>>> import numpy as np
>>> np.set_printoptions(precision=2, suppress=True, linewidth=200)
>>> rnd = lambda a: np.round(a, 2) + 0
>>> E = np.array([[0.14, -10.8, -0.39],
...     [-0.07, 9.67, 0.72],
...     [0.36, 7.19, 1.26],
...     [-0.3, -7.68, 2.1],
...     [-0.25, 6.77, 1.26],
...     [-0.05, -1.31, -0.46],
...     [0.06, 0.56, 1.59],
...     [0.0, 1.19, -1.2],
...     [0.07, 2.56, -0.18],
...     [-0.04, 7.91, 0.59],
...     [0.1, 1.34, 0.29],
...     [0.13, 0.05, -0.02]])
>>> Xs = E - E.mean(axis=0)
>>> vecs = np.linalg.svd(Xs)[2][:2]
>>> out = Xs - Xs @ vecs.T @ vecs
>>> rnd(out.std(axis=0))
array([0.16, 0.  , 0.01])
>>> E @ E
Traceback (most recent call last):
  File "<python-input-8>", line 1, in <module>
    E @ E
    ~~^~~
ValueError: matmul: Input operand 1 has a mismatch in its core dimension 0, with gufunc signature (n?,k),(k,m?)->(n?,m?) (size 12 is different from 3)
>>> gram = E.T @ E
>>> np.linalg.matrix_rank(gram)
np.int64(3)
>>> rnd(np.linalg.eigvalsh(gram)[::-1])
array([441.73,  12.23,   0.32])
>>> vec = np.array([1, 5, 0])
>>> y = E @ vec
>>> rnd(y)
array([-53.86,  48.28,  36.31, -38.7 ,  33.6 ,  -6.6 ,   2.86,   5.95,  12.87,  39.51,   6.8 ,   0.38])
>>> rnd(np.linalg.lstsq(E, y)[0])
array([1., 5., 0.])
>>> rng = np.random.default_rng(135529)
>>> y = y + 0.3 * rng.normal(size=12)
>>> rnd(y)
array([-54.12,  48.  ,  36.48, -38.72,  33.01,  -6.83,   2.23,   5.65,  13.38,  39.46,   7.49,   0.3 ])
>>> beta, *_ = np.linalg.lstsq(E, y)
>>> [round(float(np.linalg.norm(np.linalg.solve(E.T @ E + lam * np.eye(3), E.T @ y))), 2) for lam in (0, 1, 10, 100)]
[5.28, 5.01, 4.89, 4.07]
>>> rnd(beta)
array([ 1.69,  5.  , -0.06])
>>> z = rng.permutation(3)
>>> out = E[:, z] * rng.choice([-1, 1], 3)
>>> out
array([[-0.14, 10.8 ,  0.39],
       [ 0.07, -9.67, -0.72],
       [-0.36, -7.19, -1.26],
       [ 0.3 ,  7.68, -2.1 ],
       [ 0.25, -6.77, -1.26],
       [ 0.05,  1.31,  0.46],
       [-0.06, -0.56, -1.59],
       [-0.  , -1.19,  1.2 ],
       [-0.07, -2.56,  0.18],
       [ 0.04, -7.91, -0.59],
       [-0.1 , -1.34, -0.29],
       [-0.13, -0.05,  0.02]])
>>> U, _, vt = np.linalg.svd(E.T @ out)
>>> rnd(np.linalg.lstsq(E, out)[0])
array([[-1.,  0.,  0.],
       [ 0., -1.,  0.],
       [ 0.,  0., -1.]])
>>> rnd(U @ vt)
array([[-1.,  0.,  0.],
       [ 0., -1.,  0.],
       [ 0.,  0., -1.]])
>>> z
array([0, 1, 2])
>>> X, _ = np.linalg.qr(np.array([[1.0, 0.4, -1.2, -0.4],
...     [-0.7, 0.0, 0.2, 0.7],
...     [0.1, -0.7, -0.4, -0.4],
...     [0.8, 0.0, 0.9, -1.1]]))
>>> rnd(X)
array([[-0.68, -0.32, -0.57,  0.33],
       [ 0.48, -0.14,  0.  ,  0.87],
       [-0.07,  0.92, -0.33,  0.19],
       [-0.55,  0.16,  0.75,  0.33]])
>>> out = np.c_[E[:, :1] @ np.array([[0]]), np.array([2, 2, 3, 3, 2, 3, 1, 1, 0, 2, 3, 0])]
>>> out
array([[0., 2.],
       [0., 2.],
       [0., 3.],
       [0., 3.],
       [0., 2.],
       [0., 3.],
       [0., 1.],
       [0., 1.],
       [0., 0.],
       [0., 2.],
       [0., 3.],
       [0., 0.]])
>>> np.linalg.matrix_rank(out)
np.int64(1)
>>> vec = np.array([9, 6, 5, 7])
>>> rnd(X.T @ (X @ vec))
array([9., 6., 5., 7.])
>>> rnd(np.linalg.norm(vec)), rnd(np.linalg.norm(X @ vec))
(np.float64(13.82), np.float64(13.82))
>>> rnd(np.abs(np.linalg.eigvals(X)))
array([1., 1., 1., 1.])
>>> rnd(np.linalg.inv(X))
array([[-0.68,  0.48, -0.07, -0.55],
       [-0.32, -0.14,  0.92,  0.16],
       [-0.57,  0.  , -0.33,  0.75],
       [ 0.33,  0.87,  0.19,  0.33]])
>>> 4 - np.linalg.matrix_rank(X - np.eye(4), tol=1e-8)
np.int64(1)
>>> m1 = np.tanh(np.array([[0.7, 0.1],
...     [-0.7, -0.2],
...     [-0.6, 1.2],
...     [-0.3, -0.8],
...     [0.1, 0.1],
...     [0.4, -0.4],
...     [0.5, 1.7],
...     [0.2, 0.8],
...     [0.2, 0.3],
...     [-1.2, -0.3],
...     [1.3, -1.8],
...     [0.8, -0.7],
...     [0.1, -1.1],
...     [1.0, -0.2],
...     [-0.7, 0.8],
...     [-0.3, -0.3],
...     [0.5, 0.9],
...     [0.1, -0.1],
...     [0.8, 0.4],
...     [-0.2, -0.9],
...     [-0.3, -0.3],
...     [1.1, 0.0],
...     [0.9, -0.7],
...     [-0.8, -1.8],
...     [-0.1, 0.6],
...     [1.5, 0.8],
...     [-1.5, 0.1],
...     [2.3, 0.8],
...     [-0.7, -0.1]]) @ np.array([[-1.0, -1.2, 0.8], [0.0, 0.1, -0.3]]))
>>> rnd(m1)
array([[-0.6 , -0.68,  0.49],
       [ 0.6 ,  0.68, -0.46],
       [ 0.54,  0.69, -0.69],
       [ 0.29,  0.27,  0.  ],
       [-0.1 , -0.11,  0.05],
       [-0.38, -0.48,  0.41],
       [-0.46, -0.41, -0.11],
       [-0.2 , -0.16, -0.08],
       [-0.2 , -0.21,  0.07],
       [ 0.83,  0.89, -0.7 ],
       [-0.86, -0.94,  0.92],
       [-0.66, -0.77,  0.69],
       [-0.1 , -0.23,  0.39],
       [-0.76, -0.84,  0.7 ],
       [ 0.6 ,  0.73, -0.66],
       [ 0.29,  0.32, -0.15],
       [-0.46, -0.47,  0.13],
       [-0.1 , -0.13,  0.11],
       [-0.66, -0.73,  0.48],
       [ 0.2 ,  0.15,  0.11],
       [ 0.29,  0.32, -0.15],
       [-0.8 , -0.87,  0.71],
       [-0.72, -0.82,  0.73],
       [ 0.66,  0.65, -0.1 ],
       [ 0.1 ,  0.18, -0.25],
       [-0.91, -0.94,  0.74],
       [ 0.91,  0.95, -0.84],
       [-0.98, -0.99,  0.92],
       [ 0.6 ,  0.68, -0.49]])
>>> out = np.linalg.inv(X)
>>> np.allclose(out, X.T)
True
>>> rnd(X @ out)
array([[1., 0., 0., 0.],
       [0., 1., 0., 0.],
       [0., 0., 1., 0.],
       [0., 0., 0., 1.]])
>>> rnd(np.linalg.slogdet(X)[0])
np.float64(-1.0)
>>> K = np.load("x.npy")
>>> K
array([[  6.74,   8.54,   1.45,   2.06],
       [ -5.4 ,  -0.52, -14.01, -13.06],
       [  1.7 ,  -5.54,   1.68,   4.11],
       [  7.48,   4.31,  -0.21,  -1.6 ],
       [ -7.02, -10.23,  -2.61,   3.62],
       [ -3.04,  -1.24,  -0.61,   4.93],
       [ -4.61,   4.6 ,  -9.02,  -5.49],
       [ -7.6 ,   3.47, -10.45,  -5.53],
       [-12.68,   0.13,  -6.69,   3.38],
       [  0.13,  -7.27,  -4.11,  -3.55],
       [  6.71,   9.1 ,  -0.04,  -0.05],
       [  2.82,   1.68,  -3.1 ,  -2.75]])
>>> Xs = (K - K.mean(axis=0)) / K.std(axis=0)
>>> np.argwhere(np.abs(Xs) > 2)
array([[1, 2],
       [1, 3]])
>>> rnd(Xs.std(axis=0))
array([1., 1., 1., 1.])
>>> beta = np.linalg.lstsq(np.delete(Xs, 0, axis=1), Xs[:, 0])[0]
>>> np.abs(beta).argmax()
np.int64(1)
>>> rnd(1 - np.var(Xs[:, 0] - np.delete(Xs, 0, axis=1) @ beta))
np.float64(1.0)
>>> Xs = K - K.mean(axis=0)
>>> U, sv, vt = np.linalg.svd(Xs, full_matrices=False)
>>> np.abs(vt[0]).argmax()
np.int64(0)
>>> np.linalg.matrix_rank(Xs)
np.int64(4)
>>> rnd(sv)
array([27.35, 22.5 , 14.03,  0.01])
>>> np.abs(U[:, 0]).argmax()
np.int64(0)
>>> rnd(sv ** 2 / (sv ** 2).sum())
array([0.52, 0.35, 0.14, 0.  ])
